% ipython --no-banner

In [1]: import numpy as np

In [2]: import numpy.linalg as la

In [3]: np.set_printoptions(suppress=True, linewidth=120)

In [4]: def rd(a):
   ...:     return np.round(a, 3) + 0
   ...: 

In [5]: A = np.loadtxt("run3.csv", delimiter=",")

In [6]: A
Out[6]: 
array([[0., 0., 1., 0., 0., 0., 0., 0., 0.],
       [0., 0., 0., 0., 0., 0., 0., 0., 0.],
       [0., 0., 0., 0., 3., 0., 0., 0., 0.],
       [0., 0., 0., 0., 0., 0., 3., 0., 0.],
       [0., 0., 0., 0., 0., 0., 0., 3., 0.],
       [0., 0., 0., 0., 0., 0., 0., 0., 2.],
       [0., 0., 0., 0., 0., 0., 0., 0., 0.],
       [0., 0., 0., 0., 0., 0., 0., 0., 0.],
       [0., 3., 0., 0., 0., 0., 0., 0., 0.]])

In [7]: # splits into 3 blocks

In [8]: rng = np.random.default_rng(0)

In [9]: idx = rng.permutation(9)

In [10]: idx
Out[10]: array([4, 5, 2, 6, 3, 8, 7, 0, 1])

In [11]: A2 = A[idx][:, idx]

In [12]: rd(la.det(A2)), rd(la.det(A[idx]))
Out[12]: (np.float64(0.0), np.float64(0.0))

In [13]: np.diag(A2)
Out[13]: array([0., 0., 0., 0., 0., 0., 0., 0., 0.])

In [14]: f = np.array([0, 0, 2])

In [15]: np.polyval(f, A[7])
Out[15]: array([2., 2., 2., 2., 2., 2., 2., 2., 2.])

In [16]: np.cross(A[7, :3], A[6, :3])
Out[16]: array([0., 0., 0.])

In [17]: np.correlate(A[7], A[6], "full")
Out[17]: array([0., 0., 0., 0., 0., 0., 0., 0., 0., 0., 0., 0., 0., 0., 0., 0., 0.])

In [18]: m1 = np.load("w.npy")

In [19]: m1
Out[19]: 
array([[ 21,   1,   5,   5,   4,   2,   1,   2,   2],
       [  1,  81,   3,   1,   1,   0,   0,   3,   1],
       [  4,   0, -59,   5,   1,   4,   2,   2,   3],
       [  1,   2,   0, -19,   2,   0,   3,   5,   2],
       [  5,   5,   4,   1, -76,   4,   4,   2,   0],
       [  5,   2,   4,   1,   3, -37,   5,   0,   1],
       [  0,   2,   0,   2,   1,   2, -60,   0,   3],
       [  2,   1,   0,   0,   0,   3,   5, -36,   3],
       [  2,   0,   2,   5,   0,   5,   3,   1,  24]])

In [20]: rd(la.norm(m1) ** 2 / la.norm(m1, 2) ** 2)
Out[20]: np.float64(3.555)

In [21]: rd(la.norm(m1, axis=0))
Out[21]: array([22.738, 81.24 , 59.59 , 21.048, 76.21 , 37.987, 60.737, 36.647, 24.759])

In [22]: la.norm(m1, axis=1).argmax()
Out[22]: np.int64(1)

In [23]: rd(la.norm(m1[4] - m1[1]))
Out[23]: np.float64(108.425)

In [24]: rd(la.norm(m1, 2))
Out[24]: np.float64(82.179)
